$ python3 -q
>>> import numpy as np
>>> np.set_printoptions(suppress=True, linewidth=120)
>>> tidy = lambda a: np.round(a, 2) + 0
>>> m1 = np.load("dump.npy")
>>> print(m1)
[[-3 -2 -2 -1]
 [ 0  1  1  2]
 [-1  0  0  1]
 [-1  0  0  1]]
>>> left, sv, VT = np.linalg.svd(m1)
>>> print(np.argmax(sv[:-1] / (sv[1:] + 1e-6)) + 1)
2
>>> print(tidy(sv))
[4.54 2.71 0.   0.  ]
>>> M2 = left[:, :2] @ np.diag(sv[:2]) @ VT[:2]
>>> print(tidy(np.abs(m1 - M2).max()))
0.0
>>> print(np.linalg.matrix_rank(M2))
2
>>> print(tidy(np.linalg.norm(m1 - M2, 2)), tidy(sv[2]))
0.0 0.0
>>> vec = np.array([0, 1, -3, -1])
>>> a = np.maximum(m1 @ vec, 0)
>>> print(np.maximum(m1 @ vec, 0) - np.maximum(-m1 @ vec, 0))
[ 5 -4 -1 -1]
>>> print(np.flatnonzero(a > 1e-9))
[0]
>>> print(np.allclose(m1[:-1].T @ np.linalg.lstsq(m1[:-1].T, m1[-1])[0], m1[-1]))
True
>>> print(np.abs(np.diag(np.linalg.qr(m1)[1])) > 1e-9)
[ True  True False False]
>>> print(tidy(np.trace(np.linalg.pinv(m1) @ m1)))
2.0
>>> print(tidy(m1 @ np.linalg.pinv(m1) @ m1))
[[-3. -2. -2. -1.]
 [ 0.  1.  1.  2.]
 [-1.  0.  0.  1.]
 [-1.  0.  0.  1.]]
>>> w1 = np.array([[8, 3], [8, 0], [7, 4], [1, 4]])
>>> coef = np.array([1, 1])
>>> H = np.maximum(m1 @ w1 + coef, 0)
>>> print((H > 0).mean(axis=0))
[0.25 0.75]
>>> cent = np.array([[5, 0], [1, 2]])
>>> print((H @ cent).round(6).argmax(axis=1))
[0 0 1 1]
>>> print(H @ cent)
[[  0   0]
 [103  26]
 [  2   4]
 [  2   4]]
>>> left, sv, VT = np.linalg.svd(m1)
>>> vecs = VT[:(sv > 1e-8).sum()]
>>> rng = np.random.default_rng(61080)
>>> vec = m1[0] + 2 * m1[2] + rng.integers(2) * np.eye(4)[3]
>>> print(vec)
[-5. -2. -2.  2.]
>>> print(tidy(vecs.T @ vecs))
[[ 0.75  0.25  0.25 -0.25]
 [ 0.25  0.25  0.25  0.25]
 [ 0.25  0.25  0.25  0.25]
 [-0.25  0.25  0.25  0.75]]
>>> print(np.allclose(vecs.T @ vecs @ vec, vec))
False
>>> print(np.linalg.matrix_rank(np.vstack([m1, vec])))
3
>>> K = np.array([[2, 2, 2, 2], [0, 2, 0, 2], [2, 2, 2, 2], [0, 2, 0, 2]])
>>> left, sv, VT = np.linalg.svd(K)
>>> print(np.argmax(sv[:-1] / (sv[1:] + 1e-6)) + 1)
2
>>> M2 = left[:, :2] @ np.diag(sv[:2]) @ VT[:2]
>>> print(tidy(np.linalg.norm(K - M2) / np.linalg.norm(K)))
0.0
>>> print([round(float(x), 2) for x in np.linalg.svd(K, compute_uv=False)[:3]])
[6.47, 2.47, 0.0]
>>> print(tidy(np.linalg.norm(K, 2) / np.linalg.norm(K)))
0.93
>>> print(np.linalg.matrix_rank(K, rtol=0.1))
2
>>> print(np.linalg.cond(m1) > 100)
True
>>> print([round(float(x), 2) for x in np.linalg.svd(m1, compute_uv=False)[:3]])
[4.54, 2.71, 0.0]
>>> W0 = np.load("test4.npy")
>>> print(W0)
[[-13.94  -1.93  11.95]
 [-11.56   0.5    9.79]
 [-11.11   0.87   9.39]
 [-10.08   1.62   8.47]
 [ -7.14   2.92   5.86]
 [ -7.02   2.94   5.75]
 [ -5.67   3.06   4.58]
 [ -5.13   3.02   4.11]
 [ -5.07   3.01   4.06]
 [ -3.77   2.69   2.95]
 [ -2.77   2.23   2.13]
 [ -1.78   1.59   1.33]
 [ -0.65   0.64   0.46]
 [  0.62  -0.59  -0.37]
 [  0.79  -0.71  -0.45]
 [  0.86  -0.75  -0.47]
 [  0.96  -0.76  -0.5 ]
 [  1.06  -0.69  -0.49]
 [  1.12  -0.28  -0.37]
 [  1.11   0.01  -0.29]
 [  1.11   0.09  -0.26]
 [  0.99   1.1    0.03]
 [  0.75   2.54   0.43]
 [  0.61   3.38   0.65]
 [  0.09   6.23   1.37]
 [ -0.61  10.11   2.29]
 [ -1.79  16.77   3.74]]
>>> Xs = W0 - W0.mean(axis=0)
>>> left, sv, VT = np.linalg.svd(Xs, full_matrices=False)
>>> print((np.sign(left[:, 0]) == np.sign(left[0, 0])).astype(int))
[1 1 1 1 1 1 1 1 1 1 0 0 0 0 0 0 0 0 0 0 0 0 0 0 0 0 0]
>>> print(np.searchsorted(np.cumsum(sv ** 2) / (sv ** 2).sum(), 0.9) + 1)
2
>>> data = np.load("data.npy")
>>> print(data)
[[0 1 0 0]
 [0 0 0 1]
 [1 0 0 0]
 [0 0 1 0]]
>>> print((m1 + m1.T) / 2)
[[-3.  -1.  -1.5 -1. ]
 [-1.   1.   0.5  1. ]
 [-1.5  0.5  0.   0.5]
 [-1.   1.   0.5  1. ]]
>>> print(tidy(np.linalg.det(m1)))
0.0
>>> print(np.trace(m1))
-1
>>> print(m1 @ m1)
[[12  4  4 -4]
 [-3  1  1  5]
 [ 2  2  2  2]
 [ 2  2  2  2]]
>>> print((m1 - m1.T) / 2)
[[ 0.  -1.  -0.5  0. ]
 [ 1.   0.   0.5  1. ]
 [ 0.5 -0.5  0.   0.5]
 [ 0.  -1.  -0.5  0. ]]
>>> lab = rng.permutation(4)
>>> M2 = data[:, lab] * rng.choice([-1, 1], 4)
>>> print(M2)
[[0 0 1 0]
 [0 0 0 1]
 [1 0 0 0]
 [0 1 0 0]]
>>> left, _, VT = np.linalg.svd(data.T @ M2)
>>> print(lab)
[0 2 1 3]
>>> print(tidy(np.linalg.lstsq(data, M2)[0]))
[[1. 0. 0. 0.]
 [0. 0. 1. 0.]
 [0. 1. 0. 0.]
 [0. 0. 0. 1.]]
